In [1]: import numpy as np

In [2]: np.set_printoptions(precision=2, suppress=True, linewidth=120)

In [3]: data = np.load("x.npy")

In [4]: data
Out[4]: 
array([[-2,  0, -1, -1],
       [-2,  1,  1,  2],
       [ 2, -2, -2, -2]])

In [5]: left, sigma, VT = np.linalg.svd(data, full_matrices=False)

In [6]: sigma
Out[6]: array([5.04, 2.47, 0.72])

In [7]: np.round(left.T @ data @ VT.T, 2) + 0
Out[7]: 
array([[5.04, 0.  , 0.  ],
       [0.  , 2.47, 0.  ],
       [0.  , 0.  , 0.72]])

In [8]: np.round(VT @ VT.T, 2) + 0
Out[8]: 
array([[1., 0., 0.],
       [0., 1., 0.],
       [0., 0., 1.]])

In [9]: left.shape, sigma.shape, VT.shape
Out[9]: ((3, 3), (3,), (3, 4))

In [10]: (sigma > 1e-8).sum()
Out[10]: np.int64(3)

In [11]: np.cumsum(sigma ** 2) / np.sum(sigma ** 2)
Out[11]: array([0.79, 0.98, 1.  ])

In [12]: W0 = np.loadtxt("w.csv", delimiter=",")

In [13]: W0
Out[13]: 
array([[0., 3., 0., 3.],
       [5., 3., 5., 3.],
       [0., 3., 0., 3.],
       [5., 3., 5., 3.]])

In [14]: (W0 + W0.T) / 2
Out[14]: 
array([[0., 4., 0., 4.],
       [4., 3., 4., 3.],
       [0., 4., 0., 4.],
       [4., 3., 4., 3.]])

In [15]: assert W0 == W0.T
ValueError: The truth value of an array with more than one element is ambiguous. Use a.any() or a.all()


In [16]: np.allclose(W0, W0.T)
Out[16]: False

In [17]: (W0 - W0.T) / 2
Out[17]: 
array([[ 0., -1.,  0., -1.],
       [ 1.,  0.,  1.,  0.],
       [ 0., -1.,  0., -1.],
       [ 1.,  0.,  1.,  0.]])

In [18]: np.allclose(W0 @ W0.T, W0.T @ W0)
Out[18]: False
